% ipython --no-banner

In [1]: import numpy as np

In [2]: np.set_printoptions(precision=1, suppress=True, linewidth=160)

In [3]: M = np.load("data.npy")

In [4]: print(M)
[[0 0 0 1 0 0 0]
 [0 0 0 0 1 0 0]
 [0 0 1 0 0 0 0]
 [0 0 0 0 0 0 1]
 [0 1 0 0 0 0 0]
 [0 0 0 0 0 1 0]
 [1 0 0 0 0 0 0]]

In [5]: print(np.linalg.matrix_power(M, 2))
[[0 0 0 0 0 0 1]
 [0 1 0 0 0 0 0]
 [0 0 1 0 0 0 0]
 [1 0 0 0 0 0 0]
 [0 0 0 0 1 0 0]
 [0 0 0 0 0 1 0]
 [0 0 0 1 0 0 0]]

In [6]: print(M.sum(axis=1))
[1 1 1 1 1 1 1]

In [7]: pr = np.eye(7)[2]

In [8]: for _ in range(6):
   ...:     pr = pr @ M
   ...:     print(pr.round(1))
   ...: 
[0. 0. 1. 0. 0. 0. 0.]
[0. 0. 1. 0. 0. 0. 0.]
[0. 0. 1. 0. 0. 0. 0.]
[0. 0. 1. 0. 0. 0. 0.]
[0. 0. 1. 0. 0. 0. 0.]
[0. 0. 1. 0. 0. 0. 0.]

In [9]: print(M @ M)
[[0 0 0 0 0 0 1]
 [0 1 0 0 0 0 0]
 [0 0 1 0 0 0 0]
 [1 0 0 0 0 0 0]
 [0 0 0 0 1 0 0]
 [0 0 0 0 0 1 0]
 [0 0 0 1 0 0 0]]

In [10]: print(np.flatnonzero(np.linalg.matrix_power((M != 0) + (M.T != 0) + np.eye(7), 7)[3]))
[0 3 6]

In [11]: print(np.sort(np.linalg.eigvals(M).real))
[-1.  -0.5 -0.5  1.   1.   1.   1. ]

In [12]: print(round(np.linalg.det(M), 1))
-1.0

In [13]: print((M != 0).astype(int))
[[0 0 0 1 0 0 0]
 [0 0 0 0 1 0 0]
 [0 0 1 0 0 0 0]
 [0 0 0 0 0 0 1]
 [0 1 0 0 0 0 0]
 [0 0 0 0 0 1 0]
 [1 0 0 0 0 0 0]]

In [14]: x0 = np.array([1, -2, 2, 0, -1, 1, 4])

In [15]: rhs = M @ x0

In [16]: print(rhs)
[ 0 -1  2  4 -2  1  1]

In [17]: print(np.linalg.solve(M.T, M[1]))
[0. 1. 0. 0. 0. 0. 0.]

In [18]: print(np.linalg.solve(M, M[:, 6]))
[0. 0. 0. 0. 0. 0. 1.]

In [19]: x0 = np.array([-2, 2, 2, -1, -2, -3, -3])

In [20]: rhs = M @ x0

In [21]: b, lr = np.zeros(7), 1 / np.linalg.norm(M, 2) ** 2

In [22]: for i in range(25):
    ...:     b -= lr * M.T @ (M @ b - rhs)
    ...:     if i % 5 == 0: print(i, round(np.linalg.norm(M @ b - rhs), 1))
    ...: 
0 0.0
5 0.0
10 0.0
15 0.0
20 0.0

In [23]: print(round(np.linalg.cond(M), 1))
1.0

In [24]: print(b)
[-2.  2.  2. -1. -2. -3. -3.]

In [25]: x0 = np.array([-3, 0, -5, -3, 2, 1, -4])

In [26]: print(M.T @ (M @ x0))
[-3  0 -5 -3  2  1 -4]

In [27]: print(round(float(np.linalg.norm(x0)), 1), round(np.linalg.norm(M @ x0), 1))
8.0 8.0

In [28]: print(np.round(np.linalg.det(M), 1))
-1.0

In [29]: A = np.load("test8.npy")

In [30]: print(A)
[[ 0.6  0.4  0.7]
 [ 0.4  0.6 -0.7]
 [ 0.7 -0.7 -0.2]]

In [31]: print(round(np.linalg.norm(A, 1), 1), round(float(np.linalg.norm(A, np.inf)), 1))
1.7 1.7

In [32]: print(np.round(np.linalg.norm(A, "nuc"), 1))
3.0

In [33]: J = np.load("mat.npy")

In [34]: print(J)
[[ 0.1  3.3 -3.2]
 [-0.1  3.4 -3.1]
 [-0.8 -2.3  1.2]]

In [35]: x0 = np.array([3, 0, 3])

In [36]: rhs = J @ x0

In [37]: b, lr = np.zeros(3), 1 / np.linalg.norm(J, 2) ** 2

In [38]: for i in range(12):
    ...:     b -= lr * J.T @ (J @ b - rhs)
    ...:     if i % 2 == 0: print(i, round(np.linalg.norm(J @ b - rhs), 1))
    ...: 
0 3.7
2 3.6
4 3.4
6 3.3
8 3.1
10 3.0

In [39]: print(np.round(np.linalg.cond(J), 1))
41.5

In [40]: print(b)
[ 0.5 -1.1  1.6]
